In [1]: import numpy as np

In [2]: from numpy import linalg as LA

In [3]: np.set_printoptions(suppress=True, linewidth=120)

In [4]: rd = lambda a: np.round(a, 2) + 0

In [5]: X = np.loadtxt("arr.csv", delimiter=",")

In [6]: X
Out[6]: 
array([[-10.,   0.,  -1.,  -1.],
       [  1.,   8.,   2.,   1.],
       [  1.,   2.,   9.,   1.],
       [  1.,   1.,   0.,  -9.]])

In [7]: u = np.array([2, 5, -1, -5])

In [8]: A2 = X + np.outer(u, np.eye(4)[2])

In [9]: LA.matrix_rank(A2 - X)
Out[9]: np.int64(1)

In [10]: A2
Out[10]: 
array([[-10.,   0.,   1.,  -1.],
       [  1.,   8.,   7.,   1.],
       [  1.,   2.,   8.,   1.],
       [  1.,   1.,  -5.,  -9.]])

In [11]: rng = np.random.default_rng(507)

In [12]: lab = rng.permutation(4)

In [13]: lab
Out[13]: array([2, 1, 0, 3])

In [14]: A2 = X[lab][:, lab]

In [15]: A2
Out[15]: 
array([[  9.,   2.,   1.,   1.],
       [  2.,   8.,   1.,   1.],
       [ -1.,   0., -10.,  -1.],
       [  0.,   1.,   1.,  -9.]])

In [16]: E = np.loadtxt("mat.csv", delimiter=",")

In [17]: E
Out[17]: 
array([[-3.41,  2.16,  1.25, -5.23],
       [ 2.16, -5.36,  0.93, -5.75],
       [ 1.25,  0.93, -8.03, -1.  ],
       [-5.23, -5.75, -1.  ,  1.8 ]])

In [18]: [round(float(LA.det(E[:i, :i])), 2) + 0 for i in range(1, 5)]
Out[18]: [-3.41, 13.61, -92.96, -3459.97]

In [19]: np.all(LA.eigvalsh(E) > 0)
Out[19]: np.False_

In [20]: ev, V = LA.eigh(E)

In [21]: rd(LA.svd(E, compute_uv=False))
Out[21]: array([9., 8., 8., 6.])

In [22]: rd(V @ np.diag(ev) @ V.T)
Out[22]: 
array([[-3.41,  2.16,  1.25, -5.23],
       [ 2.16, -5.36,  0.93, -5.75],
       [ 1.25,  0.93, -8.03, -1.  ],
       [-5.23, -5.75, -1.  ,  1.8 ]])

In [23]: (ev > 1e-8).sum(), (ev < -1e-8).sum()
Out[23]: (np.int64(1), np.int64(3))

In [24]: rd(LA.eigvalsh(E + 2 * np.eye(4)))
Out[24]: array([-7., -6., -4., 10.])

In [25]: rd(V.T @ V)
Out[25]: 
array([[1., 0., 0., 0.],
       [0., 1., 0., 0.],
       [0., 0., 1., 0.],
       [0., 0., 0., 1.]])

In [26]: rd(LA.eigvalsh(E @ E))
Out[26]: array([36.06, 64.  , 64.06, 80.97])

In [27]: np.unique(ev.round(6) + 0, return_counts=True)[1]
Out[27]: array([1, 1, 1, 1])

In [28]: rd(V.T @ E @ V)
Out[28]: 
array([[-9.,  0.,  0.,  0.],
       [ 0., -8.,  0.,  0.],
       [ 0.,  0., -6.,  0.],
       [ 0.,  0.,  0.,  8.]])

In [29]: cent = np.array([[6, 3, 6], [5, 7, 4]])

In [30]: data = np.repeat(cent, 19 // 2, axis=0)

In [31]: data = data + 0.05 * rng.normal(size=data.shape)

In [32]: rd(data)
Out[32]: 
array([[6.07, 3.12, 5.99],
       [6.09, 2.96, 5.96],
       [6.03, 3.05, 6.  ],
       [5.97, 3.  , 5.97],
       [6.02, 2.95, 5.98],
       [5.96, 3.01, 6.03],
       [5.88, 2.96, 6.05],
       [5.95, 3.01, 6.05],
       [6.  , 2.99, 6.02],
       [5.05, 7.04, 4.03],
       [5.03, 6.96, 3.96],
       [4.98, 7.04, 3.99],
       [4.91, 7.  , 4.01],
       [5.01, 7.04, 4.04],
       [5.03, 6.98, 4.08],
       [5.01, 6.97, 4.09],
       [5.12, 7.02, 3.99],
       [4.95, 7.03, 4.02]])

In [33]: rd(LA.norm(data, 2) / LA.norm(data))
Out[33]: np.float64(0.97)

In [34]: round(np.log10(LA.cond(data)))
Out[34]: 2

In [35]: [round(float(x), 2) for x in LA.svd(data, compute_uv=False)[:3]]
Out[35]: [38.09, 9.64, 0.24]

In [36]: LA.cond(data) > 100
Out[36]: np.True_

In [37]: rd(np.abs(LA.svd(data)[2][-1]))
Out[37]: array([0.74, 0.15, 0.66])

In [38]: cov = np.cov(data, rowvar=False)

In [39]: rd(np.median(data, axis=0))
Out[39]: array([5.5 , 5.04, 5.02])

In [40]: rd(np.corrcoef(data.T))
Out[40]: 
array([[ 1.  , -0.99,  0.99],
       [-0.99,  1.  , -1.  ],
       [ 0.99, -1.  ,  1.  ]])

In [41]: rd(data.std(axis=0))
Out[41]: array([0.5 , 2.  , 0.99])

In [42]: rd(np.polyfit(data[:, 1], data[:, 2], 1))
Out[42]: array([-0.5 ,  7.49])

In [43]: np.argwhere(np.triu(np.abs(np.corrcoef(data.T)) > 0.8, 1))
Out[43]: 
array([[0, 1],
       [0, 2],
       [1, 2]])

In [44]: A2 = np.c_[data[:, :2] @ np.array([[1, 0], [1, 1]]), np.array([9, 5, 2, 0, 3, 8, 2, 9, 2, 6, 9, 0, 8, 1, 4, 4, 3, 2])]

In [45]: rd(A2)
Out[45]: 
array([[ 9.19,  3.12,  9.  ],
       [ 9.06,  2.96,  5.  ],
       [ 9.09,  3.05,  2.  ],
       [ 8.96,  3.  ,  0.  ],
       [ 8.97,  2.95,  3.  ],
       [ 8.97,  3.01,  8.  ],
       [ 8.84,  2.96,  2.  ],
       [ 8.97,  3.01,  9.  ],
       [ 8.98,  2.99,  2.  ],
       [12.09,  7.04,  6.  ],
       [11.99,  6.96,  9.  ],
       [12.02,  7.04,  0.  ],
       [11.91,  7.  ,  8.  ],
       [12.06,  7.04,  1.  ],
       [12.01,  6.98,  4.  ],
       [11.99,  6.97,  4.  ],
       [12.15,  7.02,  3.  ],
       [11.97,  7.03,  2.  ]])

In [46]: LA.matrix_rank(np.c_[data, A2])
Out[46]: np.int64(4)

In [47]: LA.matrix_rank(A2)
Out[47]: np.int64(3)

In [48]: rd(LA.lstsq(data, A2[:, 0])[0])
Out[48]: array([1., 1., 0.])
